% python3 -q
>>> import numpy as np
>>> import numpy.linalg as la
>>> np.set_printoptions(precision=3, suppress=True, linewidth=200)
>>> K = np.load("dump.npy")
>>> K
array([[0, 0, 0],
       [0, 0, 0],
       [0, 3, 1]])
>>> Uu, sv, VT = la.svd(K)
>>> np.argmax(sv[:-1] / (sv[1:] + 1e-6)) + 1
np.int64(1)
>>> Y = Uu[:, :1] @ np.diag(sv[:1]) @ VT[:1]
>>> np.round(la.norm(K - Y, 2), 3), sv[1]
(np.float64(0.0), np.float64(0.0))
>>> round(float(np.abs(K - Y).max()), 3)
0.0
>>> round(la.norm(K, 2) / la.norm(K), 3)
np.float64(1.0)
>>> la.cond(K) > 100
np.True_
>>> u = np.array([0, 2])
>>> np.cross(K[0, :3], K[1, :3])
array([0, 0, 0])
>>> try:
...     la.inv(K)
... except la.LinAlgError as e:
...     print(e)
... 
Singular matrix
>>> [int(la.matrix_rank(la.matrix_power(K, p))) for p in range(1, 4)]
[1, 1, 1]
>>> np.prod(np.diag(K)), round(la.det(K), 3)
(np.int64(0), np.float64(0.0))
>>> K @ K
array([[0, 0, 0],
       [0, 0, 0],
       [0, 3, 1]])
>>> la.matrix_rank(K - K[0, 0] * np.eye(3))
np.int64(1)
>>> np.sort(la.eigvals(K))
array([0., 0., 1.])
>>> np.abs(np.diag(la.qr(K)[1])) > 1e-9
array([False,  True, False])
>>> np.allclose(K[:-1].T @ la.lstsq(K[:-1].T, K[-1])[0], K[-1])
False
>>> K @ la.pinv(K) @ K
array([[0., 0., 0.],
       [0., 0., 0.],
       [0., 3., 1.]])
>>> np.unique(K.round(6), axis=0).shape
(2, 3)
>>> round(np.trace(la.pinv(K) @ K), 3)
np.float64(1.0)
